$ ipython --no-banner

In [1]: import numpy as np

In [2]: from numpy import linalg as LA

In [3]: np.set_printoptions(suppress=True, linewidth=100)

In [4]: rd = lambda a: np.round(a, 3) + 0

In [5]: A = np.loadtxt("a.csv", delimiter=",")

In [6]: A
Out[6]: 
array([[ 0.582, -0.451, -1.391, -0.299],
       [-0.312,  0.261,  0.243,  0.485],
       [ 0.962, -0.476, -2.487,  0.163],
       [-0.84 ,  0.367,  1.877, -0.298],
       [-0.853,  0.295,  3.102, -0.874]])

In [7]: O, vecs = LA.qr(A[:, :1])[0], LA.qr(A[:, 1:])[0]

In [8]: sv = LA.svd(O.T @ vecs, compute_uv=False)

In [9]: rd(sv)
Out[9]: array([0.997])

In [10]: W0 = np.loadtxt("w.csv", delimiter=",")

In [11]: rd(W0)
Out[11]: 
array([[-0.17 , -0.544, -0.463,  0.475,  0.217,  0.433],
       [ 0.736, -0.415,  0.311, -0.104,  0.422,  0.003],
       [ 0.   , -0.445, -0.04 ,  0.307, -0.326, -0.774],
       [ 0.396, -0.08 , -0.672, -0.477, -0.392,  0.056],
       [ 0.51 ,  0.387,  0.026,  0.647, -0.369,  0.189],
       [ 0.113,  0.422, -0.484,  0.151,  0.615, -0.417]])

In [12]: rd(W0.T @ W0)
Out[12]: 
array([[1., 0., 0., 0., 0., 0.],
       [0., 1., 0., 0., 0., 0.],
       [0., 0., 1., 0., 0., 0.],
       [0., 0., 0., 1., 0., 0.],
       [0., 0., 0., 0., 1., 0.],
       [0., 0., 0., 0., 0., 1.]])

In [13]: rd(W0[:, 2] @ W0[:, 1])
Out[13]: np.float64(0.0)

In [14]: rd(LA.norm(W0, axis=0))
Out[14]: array([1., 1., 1., 1., 1., 1.])

In [15]: rd(W0 @ W0.T)
Out[15]: 
array([[1., 0., 0., 0., 0., 0.],
       [0., 1., 0., 0., 0., 0.],
       [0., 0., 1., 0., 0., 0.],
       [0., 0., 0., 1., 0., 0.],
       [0., 0., 0., 0., 1., 0.],
       [0., 0., 0., 0., 0., 1.]])

In [16]: rd(np.trace(W0))
Out[16]: np.float64(-1.888)

In [17]: rd(LA.det(W0))
Out[17]: np.float64(-1.0)

In [18]: print(np.allclose(W0 @ W0.T, W0.T @ W0))
True

In [19]: np.allclose(W0, W0.T)
Out[19]: False

In [20]: C2 = W0.T @ W0

In [21]: rd(np.diag(C2))
Out[21]: array([1., 1., 1., 1., 1., 1.])

In [22]: print((W0 @ W0.T).shape)
(6, 6)

In [23]: print(np.allclose(C2, C2.T))
True

In [24]: rd(np.trace(C2)), (W0 ** 2).sum()
Out[24]: (np.float64(6.0), np.float64(6.0))

In [25]: rd(C2)
Out[25]: 
array([[1., 0., 0., 0., 0., 0.],
       [0., 1., 0., 0., 0., 0.],
       [0., 0., 1., 0., 0., 0.],
       [0., 0., 0., 1., 0., 0.],
       [0., 0., 0., 0., 1., 0.],
       [0., 0., 0., 0., 0., 1.]])

In [26]: rd(LA.eigvalsh(C2)[::-1])
Out[26]: array([1., 1., 1., 1., 1., 1.])

In [27]: vec = np.array([7, -7, -8, -8, -4, -3])

In [28]: print(6 - LA.matrix_rank(W0 - np.eye(6), tol=1e-8))
1

In [29]: rd(LA.inv(W0))
Out[29]: 
array([[-0.17 ,  0.736,  0.   ,  0.396,  0.51 ,  0.113],
       [-0.544, -0.415, -0.445, -0.08 ,  0.387,  0.422],
       [-0.463,  0.311, -0.04 , -0.672,  0.026, -0.484],
       [ 0.475, -0.104,  0.307, -0.477,  0.647,  0.151],
       [ 0.217,  0.422, -0.326, -0.392, -0.369,  0.615],
       [ 0.433,  0.003, -0.774,  0.056,  0.189, -0.417]])

In [30]: [p for p in range(1, 25) if np.allclose(LA.matrix_power(W0, p), np.eye(6))]
Out[30]: []

In [31]: M = np.load("data.npy")

In [32]: M
Out[32]: 
array([[27,  2, -3,  3, -6,  4],
       [-3, 12,  7, -8,  2,  7],
       [ 0, -6, -7,  5,  6,  9],
       [ 4, -8, -2, 29,  7,  1],
       [-6,  7,  7, -8, 18,  5],
       [ 5,  2, -9,  9,  2, 17]])

In [33]: O, Rm = LA.qr(M)

In [34]: O.shape, Rm.shape
Out[34]: ((6, 6), (6, 6))

In [35]: rd(abs(Rm[0, 0])), rd(LA.norm(M[:, 0]))
Out[35]: (np.float64(28.548), np.float64(28.548))

In [36]: rd(O @ Rm)
Out[36]: 
array([[27.,  2., -3.,  3., -6.,  4.],
       [-3., 12.,  7., -8.,  2.,  7.],
       [ 0., -6., -7.,  5.,  6.,  9.],
       [ 4., -8., -2., 29.,  7.,  1.],
       [-6.,  7.,  7., -8., 18.,  5.],
       [ 5.,  2., -9.,  9.,  2., 17.]])

In [37]: rng = np.random.default_rng(234891)

In [38]: B = M + rng.integers(-2, 3, (6, 5)) @ rng.integers(-2, 3, (5, 6))

In [39]: B
Out[39]: 
array([[ 25,  -4,  -3,   5,  -9,   9],
       [  2,  14,   3, -17,   2,   7],
       [  3,  -9, -10,   7,   2,   9],
       [  0, -12,  -1,  29,   7,   5],
       [-14,   4,   3,  -9,  23,   0],
       [  7,  -1, -11,  14,  -2,  13]])

In [40]: LA.matrix_rank(B - M, tol=1e-8)
Out[40]: np.int64(5)

In [41]: vec = np.array([1, 4, 1, -5, -1, 1])

In [42]: np.einsum("ij,j->i", M, vec)
Out[42]: array([  27,   97,  -53, -181,   56,  -26])

In [43]: (M * vec).sum(axis=1)
Out[43]: array([  27,   97,  -53, -181,   56,  -26])

In [44]: M @ (2 * vec)
Out[44]: array([  54,  194, -106, -362,  112,  -52])

In [45]: rd(np.abs(LA.eigvals(M)).max())
Out[45]: np.float64(32.879)

In [46]: LA.matrix_power(M, 3)
Out[46]: 
array([[ 24337,   -463,  -4648,  11092,  -8221,   3518],
       [ -4174,   5036,    369,  -7542,   1329,   5398],
       [  1836,   -387,   -297,   5441,   2875,   1877],
       [  8349,  -7111,  -1902,  25244,   8876,   1043],
       [-11161,   7534,   2734, -13554,   7518,   7268],
       [  8629,   -109,  -2283,  11860,   2070,   5599]])

In [47]: J = np.load("mat.npy")

In [48]: J
Out[48]: 
array([[-1.5,  0. ,  0. , -0.4, -1.2],
       [ 0.5, -0.1,  1.3,  0.6, -0.6],
       [-1.5, -1.9,  1.9,  1.8,  1.2],
       [-0.6,  0.5, -0.1,  0.2,  1.5],
       [-0.2,  2. , -0.9, -1.4, -0.9],
       [ 0. ,  0.6,  0.1,  1.1,  1.4]])

In [49]: idx = rng.permutation(5)

In [50]: B = J[:, idx] * rng.choice([-1, 1], 5)

In [51]: print(B)
[[-1.5 -0.4  0.  -0.   1.2]
 [ 0.5  0.6 -0.1 -1.3  0.6]
 [-1.5  1.8 -1.9 -1.9 -1.2]
 [-0.6  0.2  0.5  0.1 -1.5]
 [-0.2 -1.4  2.   0.9  0.9]
 [ 0.   1.1  0.6 -0.1 -1.4]]

In [52]: U, _, Vt = LA.svd(J.T @ B)

In [53]: rd(LA.lstsq(J, B)[0])
Out[53]: 
array([[ 1.,  0.,  0.,  0.,  0.],
       [ 0.,  0.,  1.,  0.,  0.],
       [ 0.,  0.,  0., -1.,  0.],
       [ 0.,  1.,  0.,  0.,  0.],
       [ 0.,  0.,  0.,  0., -1.]])

In [54]: rd(U @ Vt)
Out[54]: 
array([[ 1.,  0.,  0.,  0.,  0.],
       [ 0.,  0.,  1.,  0.,  0.],
       [ 0.,  0.,  0., -1.,  0.],
       [ 0.,  1.,  0.,  0.,  0.],
       [ 0.,  0.,  0.,  0., -1.]])

In [55]: idx
Out[55]: array([0, 3, 1, 2, 4])
